In [1]: import numpy as np

In [2]: np.set_printoptions(precision=1, suppress=True, linewidth=160, sign=" ")

In [3]: rng = np.random.default_rng(525)

In [4]: K = np.eye(4, dtype=int)[rng.permutation(4)] * np.array([2, 0, 2, -1])

In [5]: print(K)
[[ 0  0  2  0]
 [ 0  0  0  0]
 [ 2  0  0  0]
 [ 0  0  0 -1]]

In [6]: print((K != 0).astype(int))
[[ 0  0  1  0]
 [ 0  0  0  0]
 [ 1  0  0  0]
 [ 0  0  0  1]]

In [7]: print(K @ K)
[[ 4  0  0  0]
 [ 0  0  0  0]
 [ 0  0  4  0]
 [ 0  0  0  1]]

In [8]: print(np.sort(np.linalg.eigvals(K).real))
[-2. -1.  0.  2.]

In [9]: print(np.allclose(K[:-1].T @ np.linalg.lstsq(K[:-1].T, K[-1])[0], K[-1]))
False

In [10]: print(round(np.trace(np.linalg.pinv(K) @ K), 1))
3.0

In [11]: print(np.linalg.lstsq(K[:-1].T, K[-1])[2])
2

In [12]: print(np.unique(K.round(6), axis=0).shape)
(4, 4)

In [13]: print([round(float(np.linalg.det(K[:i, :i])), 2) + 0 for i in range(1, 5)])
[0.0, 0.0, 0.0, 0.0]

In [14]: print(np.all(np.linalg.eigvalsh(K) > 0))
False

In [15]: E = np.array([[-2, -1, -2], [0, -2, 2], [0, 0, -1]])

In [16]: print(E)
[[-2 -1 -2]
 [ 0 -2  2]
 [ 0  0 -1]]

In [17]: # triangular

In [18]: U, sv, vt = np.linalg.svd(E, full_matrices=False)

In [19]: print(sv)
[ 3.4  2.5  0.5]

In [20]: print(sv / sv[0])
[ 1.   0.8  0.1]

In [21]: M2 = np.array([[-1, 2], [-3, 0]])

In [22]: Z = np.kron(M2, E)

In [23]: print(round(np.linalg.norm(Z, 2), 1), round(float(np.linalg.norm(M2, 2) * np.linalg.norm(E, 2)), 1))
11.0 11.0

In [24]: print(Z)
[[ 2  1  2 -4 -2 -4]
 [ 0  2 -2  0 -4  4]
 [ 0  0  1  0  0 -2]
 [ 6  3  6  0  0  0]
 [ 0  6 -6  0  0  0]
 [ 0  0  3  0  0  0]]

In [25]: print(np.linalg.svd(E, compute_uv=False))
[ 3.4  2.5  0.5]

In [26]: print(E.sum(axis=1))
[-5  0 -1]

In [27]: print(E.sum(axis=0))
[-2 -3 -1]

In [28]: print(round(float(np.linalg.norm(E)), 1))
4.2

In [29]: print(np.abs(E).max())
2

In [30]: print(E.mean(axis=0))
[-0.7 -1.  -0.3]

In [31]: M2 = np.array([[-2, 0], [0, 3]])

In [32]: data = np.tile(M2, (2, 2))

In [33]: print(data)
[[-2  0 -2  0]
 [ 0  3  0  3]
 [-2  0 -2  0]
 [ 0  3  0  3]]

In [34]: # columns 0 and 2 are equal

In [35]: print(round(float(np.linalg.norm(data, 2) / np.linalg.norm(data)), 1))
0.8

In [36]: print([round(float(x), 1) for x in np.linalg.svd(data, compute_uv=False)[:3]])
[6.0, 4.0, 0.0]

In [37]: r = np.linalg.matrix_rank(data)

In [38]: print(r)
2

In [39]: null = np.linalg.svd(data)[2][r:].T

In [40]: print([int(np.linalg.matrix_rank(data[:i])) for i in range(1, len(data) + 1)])
[1, 2, 2, 2]

In [41]: print(np.linalg.matrix_rank(data.T @ data), np.linalg.matrix_rank(data @ data.T))
2 2

In [42]: print([int(np.linalg.matrix_rank(data[:, :j + 1])) for j in range(4)])
[1, 2, 2, 2]

In [43]: M2 = np.array([[2, 0, -2, 2, 0, 0, 2], [0, -1, 0, 1, 2, 1, 0]])

In [44]: A = M2.T @ M2

In [45]: print(A)
[[ 4  0 -4  4  0  0  4]
 [ 0  1  0 -1 -2 -1  0]
 [-4  0  4 -4  0  0 -4]
 [ 4 -1 -4  5  2  1  4]
 [ 0 -2  0  2  4  2  0]
 [ 0 -1  0  1  2  1  0]
 [ 4  0 -4  4  0  0  4]]

In [46]: # symmetric

In [47]: M2 = A[0, 0] * A[1:] - np.outer(A[1:, 0], A[0])

In [48]: print(M2)
[[ 0  4  0 -4 -8 -4  0]
 [ 0  0  0  0  0  0  0]
 [ 0 -4  0  4  8  4  0]
 [ 0 -8  0  8 16  8  0]
 [ 0 -4  0  4  8  4  0]
 [ 0  0  0  0  0  0  0]]

In [49]: print(np.flatnonzero(~M2.round(6).any(axis=1)))
[ 1  5]

In [50]: print(np.linalg.matrix_rank(M2), np.linalg.matrix_rank(A))
1 2

In [51]: print(np.linalg.matrix_rank(A, rtol=0.1))
2

In [52]: print(np.unique(A.round(6), axis=0).shape)
(6, 7)

In [53]: evals, evecs = np.linalg.eigh(A)

In [54]: x = np.array([2, 0, -1, -3, 3, 0, 2])

In [55]: print(np.round(np.linalg.eigvalsh(A[1:, 1:]), 1) + 0)
[  0.    0.    0.    0.    6.3  12.7]

In [56]: print(x @ A @ x)
25

In [57]: z = rng.integers(0, 2, 4)

In [58]: arr = np.triu((z[:, None] == z) & (rng.random((4, 4)) < 0.8), 1).astype(int)

In [59]: arr += arr.T

In [60]: print(arr)
[[ 0  0  1  1]
 [ 0  0  1  1]
 [ 1  1  0  1]
 [ 1  1  1  0]]

In [61]: # equal to its transpose

In [62]: print(np.abs(np.diag(np.linalg.qr(arr)[1])) > 1e-9)
[ True False  True  True]

In [63]: print(np.linalg.lstsq(arr[:-1].T, arr[-1])[2])
2

In [64]: print(np.round(arr @ np.linalg.pinv(arr) @ arr, 1) + 0)
[[ 0.  0.  1.  1.]
 [ 0.  0.  1.  1.]
 [ 1.  1.  0.  1.]
 [ 1.  1.  1.  0.]]

In [65]: M2 = np.array([[1, 2], [1, 1]])

In [66]: J = np.tile(M2, (2, 2))

In [67]: print(J)
[[ 1  2  1  2]
 [ 1  1  1  1]
 [ 1  2  1  2]
 [ 1  1  1  1]]

In [68]: # row 2 repeats row 0

In [69]: r = np.linalg.matrix_rank(J)

In [70]: print(r)
2

In [71]: null = np.linalg.svd(J)[2][r:].T

In [72]: print([int(np.linalg.matrix_rank(J[:i])) for i in range(1, len(J) + 1)])
[1, 2, 2, 2]

In [73]: print(null.shape)
(4, 2)

In [74]: print([int(np.linalg.matrix_rank(np.delete(J, i, axis=0))) for i in range(4)])
[2, 2, 2, 2]

In [75]: print([int(np.linalg.matrix_rank(J[:, :j + 1])) for j in range(4)])
[1, 2, 2, 2]

In [76]: print(np.round(J @ null, 1) + 0)
[[ 0.  0.]
 [ 0.  0.]
 [ 0.  0.]
 [ 0.  0.]]

In [77]: u, v = J[2], J[3]

In [78]: print(u @ u)
10

In [79]: pr = (u @ v) / (u @ u) * u

In [80]: print(pr)
[ 0.6  1.2  0.6  1.2]

In [81]: print(np.round(np.linalg.norm(u + v) ** 2 + np.linalg.norm(u - v) ** 2, 1))
28.0

In [82]: print(J.reshape(-1, 2))
[[ 1  2]
 [ 1  2]
 [ 1  1]
 [ 1  1]
 [ 1  2]
 [ 1  2]
 [ 1  1]
 [ 1  1]]

In [83]: t3 = J.reshape(4, 2, -1)

In [84]: print(np.einsum("ihd,ihd->ih", t3, t3))
[[ 5  5]
 [ 2  2]
 [ 5  5]
 [ 2  2]]

In [85]: print(t3.transpose(1, 0, 2))
[[[ 1  2]
  [ 1  1]
  [ 1  2]
  [ 1  1]]

 [[ 1  2]
  [ 1  1]
  [ 1  2]
  [ 1  1]]]

In [86]: print(np.einsum("ihd,jhd->hij", t3, t3).shape)
(2, 4, 4)

In [87]: print(np.swapaxes(t3, 1, 2)[3])
[[ 1  1]
 [ 1  1]]

In [88]: print(t3.sum(axis=1))
[[ 2  4]
 [ 2  2]
 [ 2  4]
 [ 2  2]]

In [89]: O, _ = np.linalg.qr(np.array([[-1.1, 0.0, -2.3, 0.6, -0.4],
    ...:     [0.5, -0.6, 1.5, -0.7, 0.9],
    ...:     [0.8, 2.5, -3.5, 1.3, -0.5],
    ...:     [-0.1, -0.4, 2.6, 0.6, 1.1],
    ...:     [-0.9, -0.1, 1.0, -1.2, -1.1]]))

In [90]: W0 = O[:, :5]

In [91]: print(W0.round(1) + 0)
[[-0.6  0.3 -0.4 -0.3  0.5]
 [ 0.3 -0.4  0.   0.3  0.8]
 [ 0.5  0.8  0.1  0.   0.2]
 [-0.1 -0.1  0.7 -0.7  0.2]
 [-0.5  0.2  0.6  0.6  0.1]]

In [92]: # orthonormal columns

In [93]: print(np.linalg.cond(K) > 100)
True

In [94]: O, evecs = np.linalg.qr(W0[:, :1])[0], np.linalg.qr(W0[:, 1:])[0]

In [95]: sv = np.linalg.svd(O.T @ evecs, compute_uv=False)

In [96]: print(np.degrees(np.arccos(sv.clip(0, 1))))
[ 90.]

In [97]: print(sv.round(1) + 0)
[ 0.]
